$ python -q
>>> import numpy as np
>>> import numpy.linalg as la
>>> np.set_printoptions(precision=2, suppress=True, linewidth=100)
>>> feats = np.diag(np.array([1, 3, 3])) + 4 * np.eye(3, k=1) + 4 * np.eye(3, k=-1)
>>> feats
array([[1., 4., 0.],
       [4., 3., 4.],
       [0., 4., 3.]])
>>> w, vecs = la.eig(feats)
>>> np.round(feats @ vecs[:, 0] - w[0] * vecs[:, 0], 2) + 0
array([0., 0., 0.])
>>> round(float(la.eigvalsh(feats).min()), 2)
-3.28
>>> [round(float(la.det(feats[:i, :i])), 2) + 0 for i in range(1, 4)]
[1.0, -13.0, -55.0]
>>> np.all(la.eigvalsh(feats) > 0)
np.False_
>>> w, vecs = la.eigh(feats)
>>> np.round(vecs.T @ vecs, 2) + 0
array([[1., 0., 0.],
       [0., 1., 0.],
       [0., 0., 1.]])
>>> w
array([-3.28,  2.03,  8.25])
>>> la.eigvalsh(feats + 3 * np.eye(3))
array([-0.28,  5.03, 11.25])
>>> np.abs(vecs[:, -1]).round(6).argmax()
np.int64(1)
>>> la.svd(feats, compute_uv=False)
array([8.25, 3.28, 2.03])
>>> other = np.array([[0, -2], [1, 1]])
>>> Z = np.array([[-9, -4, 3], [-3, 8, 5], [-1, -6, -7]])
>>> J = np.kron(other, Z)
>>> J
array([[  0,   0,   0,  18,   8,  -6],
       [  0,   0,   0,   6, -16, -10],
       [  0,   0,   0,   2,  12,  14],
       [ -9,  -4,   3,  -9,  -4,   3],
       [ -3,   8,   5,  -3,   8,   5],
       [ -1,  -6,  -7,  -1,  -6,  -7]])
>>> x = np.array([2, 1, 0, 0, 0, 0])
>>> y = J @ x
>>> b, lr = np.zeros(6), 1 / la.norm(J, 2) ** 2
>>> for i in range(50):
...     b -= lr * J.T @ (J @ b - y)
...     if i % 10 == 0: print(i, round(la.norm(J @ b - y), 2))
... 
0 18.58
10 6.72
20 2.62
30 1.15
40 0.69
>>> b
array([ 1.9 ,  1.1 , -0.14,  0.02, -0.02,  0.03])
>>> E = np.array([[-3, 9, 6, 3, 3],
...     [-3, 9, 6, 3, 3],
...     [2, -6, -4, -2, -2],
...     [1, -3, -2, -1, -1],
...     [0, 0, 0, 0, 0],
...     [2, -6, -4, -2, -2],
...     [-2, 6, 4, 2, 2]])
>>> r = la.matrix_rank(E)
>>> r
np.int64(1)
>>> ns = la.svd(E)[2][r:].T
>>> [int(la.matrix_rank(E[:i])) for i in range(1, len(E) + 1)]
[1, 1, 1, 1, 1, 1, 1]
>>> la.matrix_rank(E.T @ E), la.matrix_rank(E @ E.T)
(np.int64(1), np.int64(1))
>>> [int(la.matrix_rank(np.delete(E, i, axis=0))) for i in range(7)]
[1, 1, 1, 1, 1, 1, 1]
>>> ns.shape
(5, 4)
>>> E @ la.pinv(E) @ E
array([[-3.,  9.,  6.,  3.,  3.],
       [-3.,  9.,  6.,  3.,  3.],
       [ 2., -6., -4., -2., -2.],
       [ 1., -3., -2., -1., -1.],
       [ 0.,  0.,  0.,  0.,  0.],
       [ 2., -6., -4., -2., -2.],
       [-2.,  6.,  4.,  2.,  2.]])
>>> np.unique(E.round(6), axis=0).shape
(5, 5)
>>> np.allclose(E[:-1].T @ la.lstsq(E[:-1].T, E[-1])[0], E[-1])
True
>>> M = np.array([[1.4, -0.3, 1.4],
...     [0.9, -0.6, -0.6],
...     [-1.3, -1.2, -1.5],
...     [-1.2, -0.6, 1.2],
...     [-0.2, 0.9, -1.6],
...     [-0.8, -1.8, -0.1],
...     [1.5, -1.5, -0.6]])
>>> M[:, 2] *= 3
>>> M
array([[ 1.4, -0.3,  4.2],
       [ 0.9, -0.6, -1.8],
       [-1.3, -1.2, -4.5],
       [-1.2, -0.6,  3.6],
       [-0.2,  0.9, -4.8],
       [-0.8, -1.8, -0.3],
       [ 1.5, -1.5, -1.8]])
>>> x = np.array([1, 0, 1])
>>> y = M @ x
>>> np.round(la.solve(M.T @ M, M.T @ y), 2) + 0
array([1., 0., 1.])
>>> rng = np.random.default_rng(315)
>>> y = y + 0.05 * rng.normal(size=7)
>>> y
array([ 5.63, -0.9 , -5.85,  2.44, -4.91, -1.07, -0.37])
>>> b, *_ = la.lstsq(M, y)
>>> b
array([0.99, 0.02, 1.  ])
>>> m1 = np.load("case14.npy")
>>> m1
array([[ 3.  ,  2.99,  0.01,  2.  ],
       [ 3.  ,  2.99,  0.  ,  2.  ],
       [ 2.99,  3.05,  0.04,  2.01],
       [ 2.99,  2.99,  0.02,  1.99],
       [ 3.04,  2.99,  0.  ,  1.98],
       [ 2.97,  2.99,  0.  ,  1.97],
       [ 0.97,  1.99, -0.05,  2.99],
       [ 0.99,  1.97,  0.  ,  2.99],
       [ 1.  ,  2.03,  0.  ,  3.01],
       [ 1.01,  2.  ,  0.03,  2.99],
       [ 0.99,  2.  ,  0.  ,  3.  ],
       [ 1.01,  1.99,  0.  ,  3.03],
       [ 1.96,  3.02,  1.94,  0.  ],
       [ 2.  ,  3.03,  2.01, -0.05],
       [ 1.97,  3.  ,  2.  ,  0.  ],
       [ 2.02,  3.01,  1.99,  0.  ],
       [ 1.99,  3.  ,  1.99, -0.01],
       [ 2.01,  3.01,  2.01, -0.01]])
>>> r0 = np.array([2, 3, 1])
>>> np.polyval(r0, m1[14])
array([14.67, 28.  , 15.  ,  1.  ])
>>> np.cross(m1[14, :3], m1[17, :3])
array([ 0.01,  0.06, -0.1 ])
>>> other = m1 / la.norm(m1, axis=1, keepdims=True)
>>> cov = other @ other.T
>>> cov[16]
array([0.78, 0.77, 0.78, 0.78, 0.78, 0.78, 0.51, 0.51, 0.52, 0.52, 0.52, 0.51, 1.  , 1.  , 1.  ,
       1.  , 1.  , 1.  ])
>>> arr = np.load("m.npy")
>>> arr
array([[-2.1 , -2.41,  1.27,  1.75,  1.01, -2.35,  3.41],
       [ 0.25,  4.3 ,  1.37,  7.47, -0.4 ,  0.03, -1.9 ],
       [ 2.82,  1.28,  2.64,  2.82, -3.82, -3.98,  2.27]])
>>> la.norm(arr, axis=1).argmax()
np.int64(1)
>>> round(la.norm(arr) ** 2 / la.norm(arr, 2) ** 2, 2)
np.float64(1.73)
>>> la.norm(arr, axis=1)
array([5.75, 8.94, 7.75])
>>> Uu, s, Vh = la.svd(arr, full_matrices=False)
>>> np.round(np.sqrt((s ** 2).sum()), 2), round(float(la.norm(arr)), 2)
(np.float64(13.16), 13.16)
>>> np.allclose(Uu * s @ Vh, arr)
True
>>> (s > 1e-8).sum()
np.int64(3)
>>> mat = np.load("test6.npy")
>>> mat
array([[ 6,  9,  6,  3, -3, -3],
       [-2, -3, -2, -1,  1,  1],
       [ 4,  6,  4,  2, -2, -2],
       [ 6,  9,  6,  3, -3, -3],
       [-6, -9, -6, -3,  3,  3],
       [-2, -3, -2, -1,  1,  1],
       [ 6,  9,  6,  3, -3, -3]])
>>> Uu, s, Vh = la.svd(mat)
>>> vecs = Vh[:(s > 1e-8).sum()]
>>> x = mat[0] + 4 * mat[6] + rng.integers(2) * np.eye(6)[2]
>>> x
array([ 30.,  45.,  30.,  15., -15., -15.])
>>> np.allclose(vecs.T @ vecs @ x, x)
True
>>> la.matrix_rank(np.vstack([mat, x]))
np.int64(1)
>>> X = np.load("w.npy")
>>> X
array([[-0.43,  3.21, -1.84, -0.95, -3.2 ],
       [ 1.4 ,  2.96, -3.66, -0.16, -0.94],
       [ 2.02, -1.03, -2.93, -3.28,  0.73],
       [ 3.43, -0.7 , -0.73,  1.88,  2.95],
       [-3.55,  1.15, -1.13, -1.5 , -2.75],
       [ 0.17, -0.27, -4.31,  1.26,  2.18],
       [ 1.24, -1.23,  1.16,  2.11, -4.02],
       [ 0.08,  1.37, -3.91, -2.8 , -0.06],
       [ 0.36,  3.63, -1.6 ,  2.99, -0.44],
       [ 0.19, -0.18,  0.12, -4.4 ,  2.36],
       [-1.51,  2.82,  0.29,  0.69,  3.77],
       [ 1.93,  0.34,  1.77, -1.64, -3.92],
       [ 0.8 ,  4.1 ,  0.52,  2.7 , -0.05],
       [-2.61, -1.7 ,  2.34, -2.28, -2.15],
       [ 0.8 ,  2.96, -0.64, -3.33,  2.02],
       [ 2.14, -1.63,  2.48, -2.55,  2.26],
       [ 0.  , -1.17, -2.94, -3.06, -2.37],
       [ 2.84, -1.17, -3.42, -1.05,  1.66],
       [ 3.2 , -0.2 ,  1.82, -3.37,  0.31],
       [-0.2 ,  0.12,  3.25, -1.27, -3.58],
       [ 0.89, -3.42,  2.55, -0.65,  2.38],
       [ 2.28, -2.95,  3.16, -1.05,  0.12],
       [-1.02, -1.69,  3.7 ,  2.39, -1.31],
       [ 0.84, -0.17,  2.9 ,  2.52, -3.08],
       [ 0.77, -0.8 ,  3.52,  1.73, -2.89],
       [-1.13,  3.05,  0.87,  3.24,  1.78],
       [ 0.99, -1.85, -2.14, -3.98, -0.4 ]])
>>> P = X @ la.solve(X.T @ X, X.T)
>>> P @ X[:, 4]
array([-3.2 , -0.94,  0.73,  2.95, -2.75,  2.18, -4.02, -0.06, -0.44,  2.36,  3.77, -3.92, -0.05,
       -2.15,  2.02,  2.26, -2.37,  1.66,  0.31, -3.58,  2.38,  0.12, -1.31, -3.08, -2.89,  1.78,
       -0.4 ])
>>> np.allclose(P @ P, P)
True
>>> round(np.trace(P), 2)
np.float64(5.0)
>>> np.diag(P)
array([0.19, 0.18, 0.14, 0.23, 0.23, 0.19, 0.2 , 0.13, 0.16, 0.19, 0.23, 0.23, 0.22, 0.21, 0.26,
       0.18, 0.18, 0.19, 0.26, 0.17, 0.16, 0.15, 0.13, 0.15, 0.13, 0.17, 0.14])
